$ python -q
>>> import numpy as np
>>> np.set_printoptions(precision=3, suppress=True, linewidth=200)
>>> q, _ = np.linalg.qr(np.array([[-0.8, -0.2, 0.6, 1.9, -0.8, -0.8, -0.5],
...     [-0.9, -0.6, -0.4, -3.9, -0.6, -0.2, -0.1],
...     [-0.1, -0.4, 0.3, -0.1, -0.5, -0.8, -0.2],
...     [-0.7, 0.1, 0.4, -1.1, -0.8, 0.8, -1.9],
...     [2.4, -0.2, -1.3, 0.5, -0.2, 0.5, -1.0],
...     [0.0, -0.8, -1.8, 2.2, -0.4, -1.2, -2.5],
...     [0.6, -0.5, -0.5, -2.0, -0.7, 0.6, -0.9]]))
>>> data = 3 * q
>>> data
array([[-0.845, -0.517, -1.162,  1.622, -1.025,  0.343,  1.694],
       [-0.95 , -1.5  ,  0.089, -1.871,  0.218,  1.288,  0.793],
       [-0.106, -0.984, -1.825,  0.534,  0.658,  0.713, -1.861],
       [-0.739,  0.222,  0.12 , -0.569, -2.557,  0.07 , -1.234],
       [ 2.535, -0.41 , -0.145, -0.088, -0.887,  1.215,  0.341],
       [ 0.   , -1.961,  1.811,  1.224, -0.107, -0.285, -0.535],
       [ 0.634, -1.205, -0.999, -0.867, -0.365, -2.27 ,  0.333]])
>>> np.round(data @ data.T, 3) + 0
array([[9., 0., 0., 0., 0., 0., 0.],
       [0., 9., 0., 0., 0., 0., 0.],
       [0., 0., 9., 0., 0., 0., 0.],
       [0., 0., 0., 9., 0., 0., 0.],
       [0., 0., 0., 0., 9., 0., 0.],
       [0., 0., 0., 0., 0., 9., 0.],
       [0., 0., 0., 0., 0., 0., 9.]])
>>> x = np.array([-2, 1, -2, 1, -2, 2, 1])
>>> rhs = data @ x
>>> rhs
array([ 9.548,  1.283,  1.658,  4.91 , -0.732, -5.25 , -4.82 ])
>>> np.round(np.linalg.solve(data.T, data[2]), 3) + 0
array([0., 0., 1., 0., 0., 0., 0.])
>>> np.round(np.linalg.solve(data, data[:, 2]), 3) + 0
array([0., 0., 1., 0., 0., 0., 0.])
>>> np.linalg.solve(data, rhs + data[:, 5])
array([-2.,  1., -2.,  1., -2.,  3.,  1.])
